% ipython --no-banner

In [1]: import numpy as np

In [2]: np.set_printoptions(precision=3, suppress=True, linewidth=140, sign=" ")

In [3]: X = np.minimum.outer(np.arange(1, 6), np.arange(1, 6)) * 2

In [4]: X
Out[4]: 
array([[  2,   2,   2,   2,   2],
       [  2,   4,   4,   4,   4],
       [  2,   4,   6,   6,   6],
       [  2,   4,   6,   8,   8],
       [  2,   4,   6,   8,  10]])

In [5]: other = X / np.linalg.norm(X, axis=1, keepdims=True)

In [6]: cov = other @ other.T

In [7]: cov[1]
Out[7]: array([ 0.976,  1.   ,  0.986,  0.966,  0.948])

In [8]: (np.abs(cov) > 0.9).astype(int)
Out[8]: 
array([[ 1,  1,  1,  1,  1],
       [ 1,  1,  1,  1,  1],
       [ 1,  1,  1,  1,  1],
       [ 1,  1,  1,  1,  1],
       [ 1,  1,  1,  1,  1]])

In [9]: round(float(np.degrees(np.arccos(np.clip(cov[1, 3], -1, 1)))), 3)
Out[9]: 15.09

In [10]: np.linalg.norm(other, axis=1)
Out[10]: array([ 1.,  1.,  1.,  1.,  1.])

In [11]: L = np.linalg.cholesky(X)

In [12]: round(np.prod(np.diag(L)) ** 2, 3), round(float(np.linalg.det(X)), 3)
Out[12]: (np.float64(32.0), 32.0)

In [13]: np.linalg.eigvalsh(X).min() > 0
Out[13]: np.True_

In [14]: data = np.load("run6.npy")

In [15]: data
Out[15]: 
array([[ -1.109,  -0.904,   5.646,   1.767,  -1.257,   1.939,   4.878,   2.583,  -7.739,  -0.683],
       [  8.788,  -1.852,  -7.373,  -2.673,   7.166,  -3.533,  -1.155,  -2.836,   0.713,   1.443],
       [ -2.976,   1.942,  -3.638,  -0.462,  -1.805,  -2.004,  -0.685,   4.81 ,   4.311,  -0.638],
       [ -0.798,  -0.021,  -6.177,  -0.08 ,  -2.728,  -2.756,   0.127,  -4.115,  -0.313,  -1.464],
       [ -2.303,  -0.755,  -2.444,  -1.073,  -6.08 ,  -2.815,  -0.008,   3.47 ,  -5.383,  -0.056],
       [  5.438,   2.061,  -1.404,  -1.418,  -0.839,  -3.683,   4.336,  -4.405,   7.151,   1.646],
       [  1.354,  -1.991,  -3.767,  -2.376,  -4.013,  -2.991,   2.868,   4.063,  -0.991,  -0.527],
       [  1.329,   5.18 ,   1.347,  -7.018,  -1.345,  -2.922,   1.49 ,   3.493,   1.311,  -5.276],
       [ -1.208,   0.931,  -3.041,  -2.902,   2.456,   1.49 ,   0.455,  -6.932,  -1.674,   1.474],
       [  0.049,  -1.145,  -6.62 ,  -2.624, -10.157,   1.807,   1.327, -12.125,  -5.833,   3.629],
       [  0.658,   0.645,  -6.389,   8.081,  -2.846,   7.922,  -2.575,   5.425,  -1.315,  -0.813],
       [  1.358,   0.123,   1.733,  -4.711,  -1.326,  -0.65 ,   1.177,   2.613,   1.468,  -0.193],
       [  5.215,  -0.367,   5.605,   2.227,  -6.831,  -0.957,  -0.895,  -3.426,  -1.51 ,  -0.036],
       [  1.593,  -0.283,  -1.422,  -4.485,  -5.267,  -2.546,  -2.082,   0.959,   0.207,   1.962],
       [ -0.303,   2.455,   0.85 ,  -5.243,  -4.634,   4.328,  -0.03 ,  -2.094,  -1.472,   1.421],
       [ -0.268,   3.318,   2.146,   0.406,  -5.158,  -2.536,   0.679,  -0.099,   2.748,  -2.536],
       [  0.491,  -1.342,   5.105,   1.263,  -3.357,  -0.638,  -3.692,  -6.044,   7.123,   1.252],
       [ -0.937,   0.857,   4.569,  -4.015,   6.941,  -0.258,  -0.513,   2.926,   1.447,  -1.684],
       [  2.101,  -3.305,  -0.09 ,   0.751,   3.779,   4.488,   0.156,   0.933,   1.264,   0.034],
       [ -0.511,  -2.621,   3.337,  -4.937,   0.549,   1.533,   0.382,   0.897,   3.747,  -0.573],
       [  2.416,   1.255,   0.365,   3.905,   3.875,   0.125,  -2.303,  -2.34 ,  -3.146,  -0.663],
       [  1.032,  -2.326,   0.429,  -1.62 ,  -5.88 ,  -0.425,  -0.316,   3.942,  -0.869,  -0.628],
       [  1.748,  -0.384,   1.709,   5.073,   0.321,   2.13 ,  -1.803,  -4.243,  -3.045,  -1.553],
       [ -4.854,  -3.71 ,  -2.252,  -5.591,  -4.96 ,   1.16 ,   1.086,   1.582,   2.306,  -0.724],
       [ -2.385,  -2.38 ,   5.232,  -5.704,  -2.894,  -0.488,   0.281,   5.884,  -3.179,  -2.827],
       [  3.976,   0.676,   4.908,  -5.654,   1.235,   4.131,   1.209,  -1.386,   3.837,  -1.057],
       [  5.489,  -1.283,  -5.051,   1.246,  -3.57 ,  -2.833,   0.784,  -1.613,  -4.003,  -1.107],
       [  3.166,   0.776,  -0.391,  -3.699,   3.005,   3.031,   2.86 ,  -1.749,   3.597,  -3.49 ],
       [ -0.097,  -0.728,  -6.688,  -8.29 ,   2.731,  -1.124,   0.553,  -2.679,   1.069,   1.146],
       [  6.871,  -1.658,   0.748,   4.305,  10.968,  -1.684,  -1.952,   1.051,   4.257,  -2.2  ],
       [ -3.057,  -3.107,   1.377,  -4.713,   3.65 ,   0.094,   1.069,  -4.963,   6.736,   4.575],
       [ -0.868,  -0.028,   9.06 ,  -2.15 ,   2.807,   0.207,   1.556,   6.716,   4.68 ,  -1.854],
       [  0.441,  -3.516,  -0.95 ,  -2.063,   3.3  ,   1.651,   2.725,   3.255,   5.782,  -1.541],
       [ -0.642,  -0.77 ,   4.181,  -2.44 ,   1.246,   4.528,   0.501,  -3.641,  -0.348,  -2.351],
       [ -1.815,  -0.567,   3.461,  -3.89 ,  -2.705,  -1.997,   0.654,  -3.514,  -0.515,   2.744],
       [ -0.746,  -2.309,   1.194,   5.05 ,   7.977,   4.935,  -0.34 ,  -0.532,   4.724,  -0.376]])

In [16]: cov = np.cov(data, rowvar=False)

In [17]: np.linalg.eigvalsh(cov)[::-1]
Out[17]: array([ 29.252,  21.971,  17.149,  13.892,   9.336,   8.02 ,   4.617,   3.812,   2.612,   1.581])

In [18]: cov.shape
Out[18]: (10, 10)

In [19]: data.std(axis=0)
Out[19]: array([ 2.887,  1.947,  4.086,  3.726,  4.614,  2.815,  1.795,  4.092,  3.668,  1.946])

In [20]: np.median(data, axis=0)
Out[20]: array([ 0.245, -0.647,  0.589, -2.263, -1.292, -0.342,  0.418, -0.316,  0.891, -0.633])

In [21]: np.argwhere(np.triu(np.abs(np.corrcoef(data.T)) > 0.8, 1))
Out[21]: array([], shape=(0, 2), dtype=int64)
